>>> import numpy as np
>>> from numpy import linalg as LA
>>> np.set_printoptions(suppress=True, linewidth=100)
>>> M = np.array([[2, 1, 2, 1], [1, 2, 1, 2], [2, 1, 2, 1], [1, 2, 1, 2]])
>>> print(M)
[[2 1 2 1]
 [1 2 1 2]
 [2 1 2 1]
 [1 2 1 2]]
>>> # rows and columns are dependent
>>> np.sort(np.abs(np.fft.fft(M[0]))), np.round(np.sort(LA.svd(M, compute_uv=False)), 2) + 0
(array([0., 0., 2., 6.]), array([0., 0., 2., 6.]))
>>> np.allclose(M @ M.T, M.T @ M)
True
>>> M @ (-1.0) ** np.arange(4)
array([ 2., -2.,  2., -2.])
>>> np.fft.fft(M[0])
array([6.+0.j, 0.+0.j, 2.+0.j, 0.+0.j])
>>> M @ np.ones(4)
array([6., 6., 6., 6.])
>>> (M @ M)[0]
array([10,  8, 10,  8])
>>> rng = np.random.default_rng(12)
>>> z = rng.permutation(4)
>>> print(z)
[1 2 3 0]
>>> Y = M[z][:, z]
>>> np.round(LA.det(Y), 2), round(float(LA.det(M[z])), 2)
(np.float64(0.0), 0.0)
>>> np.trace(Y)
np.int64(8)
>>> np.diag(Y)
array([2, 2, 2, 2])
>>> U, sig, Vt = LA.svd(M)
>>> sig.round(2) + 0
array([6., 2., 0., 0.])
>>> Y = U[:, :2] @ np.diag(sig[:2]) @ Vt[:2]
>>> np.round(LA.norm(M - Y, 2), 2), np.round(sig[2], 2)
(np.float64(0.0), np.float64(0.0))
>>> LA.matrix_rank(Y)
np.int64(2)
>>> Y.round(2)
array([[2., 1., 2., 1.],
       [1., 2., 1., 2.],
       [2., 1., 2., 1.],
       [1., 2., 1., 2.]])
>>> Y = np.array([[-2], [2], [-1], [-2], [-2], [-2]])
>>> F = np.block([[np.zeros((6, 6)), Y], [Y.T, np.zeros((1, 1))]])
>>> print(F)
[[ 0.  0.  0.  0.  0.  0. -2.]
 [ 0.  0.  0.  0.  0.  0.  2.]
 [ 0.  0.  0.  0.  0.  0. -1.]
 [ 0.  0.  0.  0.  0.  0. -2.]
 [ 0.  0.  0.  0.  0.  0. -2.]
 [ 0.  0.  0.  0.  0.  0. -2.]
 [-2.  2. -1. -2. -2. -2.  0.]]
>>> # column 3 repeats column 0
>>> U, sig, Vt = LA.svd(F)
>>> vecs = Vt[:(sig > 1e-8).sum()]
>>> vec = F[1] + -2 * F[3] + rng.integers(2) * np.eye(7)[3]
>>> vec
array([0., 0., 0., 1., 0., 0., 6.])
>>> np.round(vecs.T @ vecs, 2)
array([[ 0.19, -0.19,  0.1 ,  0.19,  0.19,  0.19,  0.  ],
       [-0.19,  0.19, -0.1 , -0.19, -0.19, -0.19,  0.  ],
       [ 0.1 , -0.1 ,  0.05,  0.1 ,  0.1 ,  0.1 ,  0.  ],
       [ 0.19, -0.19,  0.1 ,  0.19,  0.19,  0.19,  0.  ],
       [ 0.19, -0.19,  0.1 ,  0.19,  0.19,  0.19,  0.  ],
       [ 0.19, -0.19,  0.1 ,  0.19,  0.19,  0.19,  0.  ],
       [ 0.  ,  0.  ,  0.  ,  0.  ,  0.  ,  0.  ,  1.  ]])
>>> print(round(LA.norm(vec - vecs.T @ vecs @ vec), 2))
0.9
>>> Y = np.array([[1, 1, -2],
...     [1, 0, 1],
...     [1, 2, 0],
...     [-2, 2, 2],
...     [-1, 2, 2],
...     [0, 1, 0],
...     [-1, 0, -2]])
>>> F @ Y
array([[  2.,   0.,   4.],
       [ -2.,   0.,  -4.],
       [  1.,   0.,   2.],
       [  2.,   0.,   4.],
       [  2.,   0.,   4.],
       [  2.,   0.,   4.],
       [  5., -14.,  -2.]])
>>> Y @ F
Traceback (most recent call last):
  File "<python-input-37>", line 1, in <module>
    Y @ F
    ~~^~~
ValueError: matmul: Input operand 1 has a mismatch in its core dimension 0, with gufunc signature (n?,k),(k,m?)->(n?,m?) (size 7 is different from 3)
>>> Y.T @ F.T
array([[  2.,  -2.,   1.,   2.,   2.,   2.,   5.],
       [  0.,   0.,   0.,   0.,   0.,   0., -14.],
       [  4.,  -4.,   2.,   4.,   4.,   4.,  -2.]])
>>> print(np.einsum("ij->j", F))
[-2.  2. -1. -2. -2. -2. -7.]
>>> rk = LA.matrix_rank(F)
>>> rk
np.int64(2)
>>> ns = LA.svd(F)[2][rk:].T
>>> print([int(LA.matrix_rank(np.delete(F, i, axis=0))) for i in range(7)])
[2, 2, 2, 2, 2, 2, 1]
>>> LA.matrix_rank(F.T @ F), LA.matrix_rank(F @ F.T)
(np.int64(2), np.int64(2))
>>> print(np.round(ns @ ns.T, 2))
[[ 0.81  0.19 -0.1  -0.19 -0.19 -0.19  0.  ]
 [ 0.19  0.81  0.1   0.19  0.19  0.19  0.  ]
 [-0.1   0.1   0.95 -0.1  -0.1  -0.1   0.  ]
 [-0.19  0.19 -0.1   0.81 -0.19 -0.19  0.  ]
 [-0.19  0.19 -0.1  -0.19  0.81 -0.19  0.  ]
 [-0.19  0.19 -0.1  -0.19 -0.19  0.81  0.  ]
 [ 0.    0.    0.    0.    0.    0.    0.  ]]
>>> np.allclose(F @ ns, 0)
True
>>> [int(LA.matrix_rank(F[:, :j + 1])) for j in range(7)]
[1, 1, 1, 1, 1, 1, 2]
>>> A = np.loadtxt("layer6.csv", delimiter=",")
>>> A
array([[-5.,  5.,  0.,  0.,  0.],
       [-2.,  2.,  0.,  0.,  0.],
       [ 0.,  0., -2.,  1., -3.],
       [ 0.,  0.,  0., -2.,  0.],
       [ 0.,  0.,  2.,  1., -2.]])
>>> proj = np.triu(np.array([[0, 9, -8, 8, 8],
...     [-8, -1, 6, 4, -8],
...     [7, 8, 1, -8, -9],
...     [0, -3, 6, -5, -3],
...     [6, -6, -1, -9, 5]]), 1) + np.eye(5)
>>> Y = proj @ A @ LA.inv(proj)
>>> LA.matrix_rank(Y)
np.int64(4)
>>> print(round(float(LA.det(Y)), 2))
0.0
>>> rk = LA.matrix_rank(A)
>>> print(rk)
4
>>> ns = LA.svd(A)[2][rk:].T
>>> np.allclose(A @ ns, 0)
True
>>> print([int(LA.matrix_rank(A[:i])) for i in range(1, len(A) + 1)])
[1, 1, 2, 3, 4]
>>> np.round(ns[:, 0] / ns[np.abs(ns[:, 0]).round(6).argmax(), 0], 2)
array([1., 1., 0., 0., 0.])
>>> U, sig, Vt = LA.svd(A)
>>> sig.round(2) + 0
array([7.62, 4.  , 2.79, 1.79, 0.  ])
>>> np.argmax(sig[:-1] / (sig[1:] + 1e-6)) + 1
np.int64(4)
>>> Y = U[:, :4] @ np.diag(sig[:4]) @ Vt[:4]
>>> Y.round(2) + 0
array([[-5.,  5.,  0.,  0.,  0.],
       [-2.,  2.,  0.,  0.,  0.],
       [ 0.,  0., -2.,  1., -3.],
       [ 0.,  0.,  0., -2.,  0.],
       [ 0.,  0.,  2.,  1., -2.]])
>>> print(round(float(LA.norm(A - Y) / LA.norm(A)), 2))
0.0
>>> np.round(LA.norm(A - Y, 2), 2), round(float(sig[4]), 2)
(np.float64(0.0), 0.0)
>>> print(round(np.abs(A - Y).max(), 2))
0.0
>>> W1 = np.array([[-1, -1, -2, 1, -2, 1],
...     [0, 1, 1, 2, 0, 2],
...     [2, 2, -2, 0, 2, 1],
...     [1, -2, 0, 2, 2, -1],
...     [2, 2, 1, 2, 1, 0]])
>>> c = np.array([2, -3, -2, 3, -2, -3])
>>> H = np.maximum(A @ W1 + c, 0)
>>> print((H > 0).astype(int))
[[1 1 1 1 1 1]
 [1 1 1 1 1 0]
 [0 0 0 0 0 0]
 [0 1 0 0 0 0]
 [1 0 0 1 1 0]]
>>> LA.matrix_rank(H)
np.int64(4)
>>> basis = np.array([[0, 1], [2, 2], [2, 2], [0, 2], [3, 3], [3, 1]])
>>> H @ basis
array([[70., 89.],
       [16., 30.],
       [ 0.,  0.],
       [ 2.,  2.],
       [ 6., 11.]])
>>> np.round(np.sort(LA.eigvals(A).real), 2)
array([-3., -2., -2., -2.,  0.])
>>> np.round(LA.det(A), 2)
np.float64(-0.0)
>>> (LA.matrix_power((A != 0) + (A.T != 0) + np.eye(5), 5) > 0).astype(int)
array([[1, 1, 0, 0, 0],
       [1, 1, 0, 0, 0],
       [0, 0, 1, 1, 1],
       [0, 0, 1, 1, 1],
       [0, 0, 1, 1, 1]])
>>> Y = np.array([[1, 1], [1, -1]])
>>> feats = np.kron(Y, np.kron(Y, Y))[rng.permutation(8)][:4]
>>> feats
array([[ 1, -1, -1,  1, -1,  1,  1, -1],
       [ 1, -1,  1, -1, -1,  1, -1,  1],
       [ 1, -1,  1, -1,  1, -1,  1, -1],
       [ 1,  1, -1, -1, -1, -1,  1,  1]])
>>> Y = feats / LA.norm(feats, axis=1)
Traceback (most recent call last):
  File "<python-input-81>", line 1, in <module>
    Y = feats / LA.norm(feats, axis=1)
        ~~~~~~^~~~~~~~~~~~~~~~~~~~~~~~
ValueError: operands could not be broadcast together with shapes (4,8) (4,) 
>>> Y = feats / LA.norm(feats, axis=1, keepdims=True)
>>> gram = Y @ Y.T
>>> print((gram - 2 * np.eye(4)).round(6).argmax(axis=1))
[1 0 0 0]
>>> np.round(LA.norm(Y, axis=1), 2)
array([1., 1., 1., 1.])
>>> np.degrees(np.arccos(np.clip(gram[2, 1], -1, 1)))
np.float64(90.0)
